% python3 -q
>>> import numpy as np
>>> np.set_printoptions(suppress=True, linewidth=140)
>>> M2 = np.array([[-4, 2, -5, 5], [5, 5, 3, -2], [0, -5, 0, 0], [1, -4, 0, 1]])
>>> K = M2 + M2.T
>>> print(K)
[[-8  7 -5  6]
 [ 7 10 -2 -6]
 [-5 -2  0  0]
 [ 6 -6  0  2]]
>>> x0 = np.array([-7, 9, 9, -2])
>>> y = K @ x0
>>> print(y)
[  62   35   17 -100]
>>> print(np.round(np.linalg.solve(K, y + K[:, 2]), 2))
[-7.  9. 10. -2.]
>>> print(np.round(np.linalg.solve(K, -2 * y), 2))
[ 14. -18. -18.   4.]
>>> print(np.round(np.linalg.solve(K, K[:, 1]), 2) + 0)
[0. 1. 0. 0.]
>>> cov = K.T @ K
>>> print((K @ K.T).shape)
(4, 4)
>>> print(cov)
[[174 -12  26 -78]
 [-12 189 -55 -30]
 [ 26 -55  29 -18]
 [-78 -30 -18  76]]
>>> print(np.round(np.linalg.eigvalsh(cov)[::-1], 2))
[223.81 209.06  33.48   1.65]
>>> print(np.allclose(cov, cov.T))
True
>>> print(np.linalg.matrix_rank(cov))
4
>>> print(np.round(np.linalg.svd(K, compute_uv=False) ** 2, 2))
[223.81 209.06  33.48   1.65]
>>> X = np.load("dump.npy")
>>> print(X)
[[-3 -3 -3]
 [ 2  2  2]
 [ 4  4  4]
 [ 1  1  1]]
>>> # column 1 repeats column 0
>>> print(X.sum(axis=0))
[4 4 4]
>>> print(np.round(np.linalg.norm(X), 2))
9.49
>>> print(X - X[0])
[[0 0 0]
 [5 5 5]
 [7 7 7]
 [4 4 4]]
>>> print(np.linalg.matrix_rank(X))
1
>>> U, sig, Vh = np.linalg.svd(X)
>>> print(sig.round(2) + 0)
[9.49 0.   0.  ]
>>> M2 = U[:, :1] @ np.diag(sig[:1]) @ Vh[:1]
>>> print(M2.round(2))
[[-3. -3. -3.]
 [ 2.  2.  2.]
 [ 4.  4.  4.]
 [ 1.  1.  1.]]
>>> print(np.linalg.matrix_rank(X, rtol=0.05))
1
>>> print(round(float(np.abs(X - M2).max()), 2))
0.0
>>> print(np.round(np.linalg.norm(X - M2) / np.linalg.norm(X), 2))
0.0
>>> print(np.round(np.linalg.norm(X - M2, 2), 2), round(sig[1], 2))
0.0 0.0
>>> rk = np.linalg.matrix_rank(M2)
>>> print(rk)
1
>>> ns = np.linalg.svd(M2)[2][rk:].T
>>> print([int(np.linalg.matrix_rank(np.delete(M2, i, axis=0))) for i in range(4)])
[1, 1, 1, 1]
>>> print(np.allclose(M2 @ ns, 0))
True
>>> print(np.round(ns @ ns.T, 2))
[[ 0.67 -0.33 -0.33]
 [-0.33  0.67 -0.33]
 [-0.33 -0.33  0.67]]
>>> print([int(np.linalg.matrix_rank(M2[:, :j + 1])) for j in range(3)])
[1, 1, 1]
>>> E = np.load("case8.npy")
>>> print(E)
[[ 32.83 -23.46  -5.12]
 [ 32.42 -23.13  -5.01]
 [ 23.58 -16.18  -2.78]
 [ 13.22  -8.36  -0.72]
 [ 11.41  -7.05  -0.46]
 [  6.41  -3.61   0.04]
 [  6.    -3.34   0.06]
 [  3.97  -2.06   0.09]
 [  3.17  -1.59   0.08]
 [  1.21  -0.54  -0.06]
 [  0.82  -0.36  -0.09]
 [  0.48  -0.21  -0.1 ]
 [  0.29  -0.13  -0.08]
 [ -0.09   0.05   0.05]
 [ -0.09   0.05   0.05]
 [ -0.22   0.13   0.17]
 [ -0.38   0.26   0.4 ]
 [ -0.62   0.52   0.88]
 [ -1.45   1.74   2.87]
 [ -2.31   3.     4.67]
 [ -2.75   3.64   5.53]
 [-11.03  14.74  18.39]
 [-11.53  15.38  19.07]
 [-11.67  15.56  19.26]
 [-14.78  19.51  23.4 ]]
>>> # row 14 repeats row 13
>>> cen = E - E.mean(axis=0)
>>> U, sig, Vh = np.linalg.svd(cen, full_matrices=False)
>>> print(np.round(np.abs(Vh[-1]), 2))
[0.51 0.79 0.33]
>>> print(np.round(Vh[0] * np.sign(Vh[0, np.abs(Vh[0]).argmax()]), 2))
[ 0.69 -0.61 -0.4 ]
>>> print((np.sign(U[:, 0]) == np.sign(U[0, 0])).astype(int))
[1 1 1 1 1 1 1 1 1 0 0 0 0 0 0 0 0 0 0 0 0 0 0 0 0]
>>> cen = (E - E.mean(axis=0)) / E.std(axis=0)
>>> print(np.round(cen.std(axis=0), 2))
[1. 1. 1.]
>>> print(np.argwhere(np.abs(cen) > 2))
[[ 0  0]
 [ 0  1]
 [ 1  0]
 [ 1  1]
 [22  2]
 [23  2]
 [24  2]]
>>> beta = np.linalg.lstsq(np.delete(cen, 1, axis=1), cen[:, 1])[0]
>>> print(round(float(1 - np.var(cen[:, 1] - np.delete(cen, 1, axis=1) @ beta)), 2))
1.0
>>> print(beta.round(2))
[-0.74  0.31]
>>> evals, V = np.linalg.eig(K)
>>> print(round(np.prod(evals), 2))
1608.0
>>> print(np.round(np.sort(np.linalg.eigvals(K.T)), 2))
[-14.96  -1.28   5.79  14.46]
>>> print(np.round(np.sort(np.linalg.eigvals(np.linalg.inv(K))), 2))
[-0.78 -0.07  0.07  0.17]
>>> A = np.diag(np.array([-1, -1, -3]))
>>> print(A)
[[-1  0  0]
 [ 0 -1  0]
 [ 0  0 -3]]
>>> evals, V = np.linalg.eig(A)
>>> print(np.prod(evals))
-3.0
>>> print(np.round(np.sort(np.linalg.eigvals(A @ A)), 2))
[1. 1. 9.]
>>> print(A @ V[:, 0] - evals[0] * V[:, 0])
[0. 0. 0.]
>>> print(np.round(np.sort(np.linalg.eigvals(np.linalg.inv(A))), 2))
[-1.   -1.   -0.33]
>>> print(evals)
[-1. -1. -3.]
>>> hat = np.triu(np.array([[2, 2, 0], [4, 4, 0], [5, 5, 4]]), 1) + np.eye(3)
>>> M2 = hat @ A @ np.linalg.inv(hat)
>>> print(np.round(np.linalg.det(M2), 2))
-3.0
>>> print(np.poly(M2))
[1. 5. 7. 3.]
>>> evals, V = np.linalg.eigh(A)
>>> print((evals > 1e-8).sum(), (evals < -1e-8).sum())
0 3
>>> print(np.round(np.linalg.eigvalsh(A + 5 * np.eye(3)), 2))
[2. 4. 4.]
>>> print(V.T @ V)
[[1. 0. 0.]
 [0. 1. 0.]
 [0. 0. 1.]]
>>> print(evals.sum(), np.trace(A))
-5.0 -5
>>> print(V @ np.diag(evals) @ V.T)
[[-1.  0.  0.]
 [ 0. -1.  0.]
 [ 0.  0. -3.]]
>>> print(K.reshape(-1, 2))
[[-8  7]
 [-5  6]
 [ 7 10]
 [-2 -6]
 [-5 -2]
 [ 0  0]
 [ 6 -6]
 [ 0  2]]
>>> print(K.ravel(order="F"))
[-8  7 -5  6  7 10 -2 -6 -5 -2  0  0  6 -6  0  2]
>>> T = K.reshape(4, 2, -1)
>>> print(np.einsum("ihd,jhd->hij", T, T).shape)
(2, 4, 4)
>>> print(T.shape)
(4, 2, 2)
>>> print(np.einsum("ihd,ihd->ih", T, T))
[[113  61]
 [149  40]
 [ 29   0]
 [ 72   4]]
>>> cov = A.T @ A
>>> print(np.round(np.linalg.eigvalsh(cov)[::-1], 2))
[9. 1. 1.]
>>> print(np.diag(cov))
[1 1 9]
>>> print((A @ A.T).shape)
(3, 3)
>>> print(np.allclose(cov, cov.T))
True
>>> print(np.round(np.linalg.svd(A, compute_uv=False) ** 2, 2))
[9. 1. 1.]
>>> print(cov)
[[1 0 0]
 [0 1 0]
 [0 0 9]]
>>> M = np.load("layer7.npy")
>>> print(M.round(2))
[[-0.18  0.67  0.72]
 [ 0.53 -0.55  0.65]
 [ 0.83  0.5  -0.26]]
>>> print(round(M[1] @ M[0], 2))
0.0
>>> print(np.round(np.linalg.norm(M, axis=0), 2))
[1. 1. 1.]
>>> print(np.round(np.linalg.norm(M, 1), 2), np.round(np.linalg.norm(M, np.inf), 2))
1.72 1.73
>>> m1 = np.array([[0, 2, 0, 2, 0, 2],
...     [2, 2, 2, 2, 2, 2],
...     [0, 0, 0, 0, 0, 0],
...     [0, 2, 0, 2, 0, 2],
...     [2, 2, 2, 2, 2, 2],
...     [0, 0, 0, 0, 0, 0]])
>>> U, sig, Vh = np.linalg.svd(m1)
>>> print(np.argmax(sig[:-1] / (sig[1:] + 1e-6)) + 1)
2
>>> print(sig.round(2) + 0)
[7.93 3.03 0.   0.   0.   0.  ]
>>> M2 = U[:, :2] @ np.diag(sig[:2]) @ Vh[:2]
>>> print(round(np.abs(m1 - M2).max(), 2))
0.0
>>> print(round(float(np.linalg.norm(m1 - M2) / np.linalg.norm(m1)), 2))
0.0
>>> print(round(float(np.linalg.norm(m1 - M2, 2)), 2), np.round(sig[2], 2))
0.0 0.0
>>> print(M2.round(2) + 0)
[[0. 2. 0. 2. 0. 2.]
 [2. 2. 2. 2. 2. 2.]
 [0. 0. 0. 0. 0. 0.]
 [0. 2. 0. 2. 0. 2.]
 [2. 2. 2. 2. 2. 2.]
 [0. 0. 0. 0. 0. 0.]]
>>> evals, V = np.linalg.eigh(A)
>>> x0 = np.array([-1, -2, 3])
>>> print(x0 @ A @ x0)
-32
>>> U, sig, Vh = np.linalg.svd(m1)
>>> V = Vh[:(sig > 1e-8).sum()]
>>> rng = np.random.default_rng(508)
>>> x0 = m1[1] + 3 * m1[3] + rng.integers(2) * np.eye(6)[2]
>>> print(x0)
[2. 8. 3. 8. 2. 8.]
>>> print(np.linalg.matrix_rank(np.vstack([m1, x0])))
3
>>> labels = rng.permutation(6)
>>> print(labels)
[4 0 5 1 3 2]
>>> M2 = m1[labels][:, labels]
>>> print(np.trace(M2))
6
>>> print(round(np.linalg.det(M2), 2), round(float(np.linalg.det(m1[labels])), 2))
0.0 0.0
>>> print(M2)
[[2 2 2 2 2 2]
 [0 0 2 2 2 0]
 [0 0 0 0 0 0]
 [2 2 2 2 2 2]
 [0 0 2 2 2 0]
 [0 0 0 0 0 0]]
>>> print(np.allclose(M2, m1))
False
>>> print(np.round(np.sort(np.abs(np.linalg.eigvals(M2))), 2) + 0)
[0. 0. 0. 0. 0. 6.]
>>> x0 = np.array([1, 2, 1, 0, 0, 2])
>>> h = np.maximum(m1 @ x0, 0)
>>> print(np.maximum(m1 @ x0, 0) - np.maximum(-m1 @ x0, 0))
[ 8 12  0  8 12  0]
>>> print(m1.T @ h)
[48 80 48 80 48 80]
>>> print(m1 * (h > 1e-9)[:, None])
[[0 2 0 2 0 2]
 [2 2 2 2 2 2]
 [0 0 0 0 0 0]
 [0 2 0 2 0 2]
 [2 2 2 2 2 2]
 [0 0 0 0 0 0]]
>>> mat = np.loadtxt("w.csv", delimiter=",")
>>> print(mat)
[[-3. -2.]
 [ 4.  3.]]
>>> U, sig, Vh = np.linalg.svd(mat)
>>> print(sig.round(2))
[6.16 0.16]
>>> M2 = U[:, :1] @ np.diag(sig[:1]) @ Vh[:1]
>>> print(np.round(np.linalg.norm(mat - M2) / np.linalg.norm(mat), 2))
0.03
